% python3 -q
>>> import numpy as np
>>> import numpy.linalg as la
>>> np.set_printoptions(precision=2, suppress=True, linewidth=100)
>>> arr = np.load("run6.npy")
>>> print(arr)
[[6. 0.]
 [0. 6.]]
>>> out = la.inv(arr)
>>> print(out)
[[0.17 0.  ]
 [0.   0.17]]
>>> print(la.inv(out))
[[6. 0.]
 [0. 6.]]
>>> print(round(la.det(arr) * la.det(out), 2))
1.0
>>> print((np.abs(out) > 1e-9).astype(int))
[[1 0]
 [0 1]]
>>> print(np.allclose(out, arr.T))
False
>>> print(round(la.cond(arr), 2))
1.0
>>> print([int(la.matrix_rank(la.matrix_power(arr, p))) for p in range(1, 3)])
[2, 2]
>>> print(np.prod(np.diag(arr)), round(float(la.det(arr)), 2))
36.0 36.0
>>> print(la.matrix_power(arr - np.diag(np.diag(arr)), 2))
[[0. 0.]
 [0. 0.]]
>>> print(la.matrix_rank(arr - arr[0, 0] * np.eye(2)))
0
>>> rng = np.random.default_rng(577978)
>>> lab = rng.permutation(2)
>>> print(lab)
[0 1]
>>> out = arr[lab][:, lab]
>>> print(np.trace(out))
12.0
>>> print(out)
[[6. 0.]
 [0. 6.]]
>>> print(np.poly(arr))
[  1. -12.  36.]
>>> print(np.einsum("ii->", arr))
12.0
>>> print(round(float(la.det(arr[::-1])), 2))
-36.0
>>> print(np.einsum("ij,ji->", arr, arr))
72.0
>>> r0 = np.array([2, 0])
>>> out = arr + np.outer(r0, np.eye(2)[1])
>>> print(round(la.det(out) / la.det(arr), 2), round(1 + la.solve(arr, r0)[1], 2))
1.0 1.0
>>> print(la.matrix_rank(la.inv(out) - la.inv(arr), tol=1e-8))
1
>>> A = np.array([[6, 9, 9], [-2, -3, -3], [4, 6, 6]])
>>> print(A)
[[ 6  9  9]
 [-2 -3 -3]
 [ 4  6  6]]
>>> print(round(la.det(A), 2))
0.0
>>> print(np.round(np.abs(la.eigvals(A)).max(), 2))
9.0
>>> print(np.trace(A))
9
>>> print(A @ A)
[[ 54  81  81]
 [-18 -27 -27]
 [ 36  54  54]]
>>> A.inv()
Traceback (most recent call last):
  File "<python-input-36>", line 1, in <module>
    A.inv()
    ^^^^^
AttributeError: 'numpy.ndarray' object has no attribute 'inv'
>>> print(np.round(np.sort(np.abs(la.eigvals(A))), 2) + 0)
[0. 0. 9.]
>>> print((A + A.T) / 2)
[[ 6.   3.5  6.5]
 [ 3.5 -3.   1.5]
 [ 6.5  1.5  6. ]]
>>> vec = np.array([4, -2, -4])
>>> h = np.maximum(A @ vec, 0)
>>> print(np.flatnonzero(h > 1e-9))
[1]
>>> print(A * (h > 1e-9)[:, None])
[[ 0  0  0]
 [-2 -3 -3]
 [ 0  0  0]]
>>> print(np.tanh(A @ vec))
[-1.  1. -1.]
>>> print(np.maximum(A @ (3 * vec), 0))
[ 0 30  0]
>>> print(la.cond(A) > 100)
True
>>> print(np.round(la.norm(A, 2) / la.norm(A), 2))
1.0
>>> print(np.argsort(-la.norm(A, axis=0).round(6), kind="stable")[:3])
[1 2 0]
>>> F = np.loadtxt("layer4.csv", delimiter=",")
>>> print(F)
[[ 14.02   7.43  25.46   9.43]
 [-16.82 -20.64  -4.75 -22.19]
 [ -1.59  -1.4   10.43  16.52]
 [ 14.36   7.29  28.45   9.41]
 [ -2.3   -2.27  11.31  15.31]
 [ -2.04  -2.29  11.02  15.95]
 [-19.19 -19.08  -4.07 -19.27]
 [-18.32 -18.54  -4.07 -20.26]
 [ 13.79   7.77  26.48  10.73]
 [-16.6  -18.73  -3.88 -19.57]
 [ 14.91   8.39  27.04   8.96]
 [-17.42 -19.35  -3.21 -17.09]
 [-17.38 -21.83  -4.73 -19.03]
 [ 14.72   9.59  27.98   9.72]
 [-18.97 -18.87  -3.94 -19.68]
 [-17.34 -18.71  -4.48 -19.59]
 [ 13.81   8.71  26.96   9.68]
 [ -1.89  -0.6   12.    15.92]]
>>> cen = (F - F.mean(axis=0)) / F.std(axis=0)
>>> print(np.argwhere(np.abs(cen) > 2))
[]
>>> c = la.lstsq(np.delete(cen, 3, axis=1), cen[:, 3])[0]
>>> print(round(float(1 - np.var(cen[:, 3] - np.delete(cen, 3, axis=1) @ c)), 2))
0.94
>>> print(c)
[-0.13  3.11 -2.11]
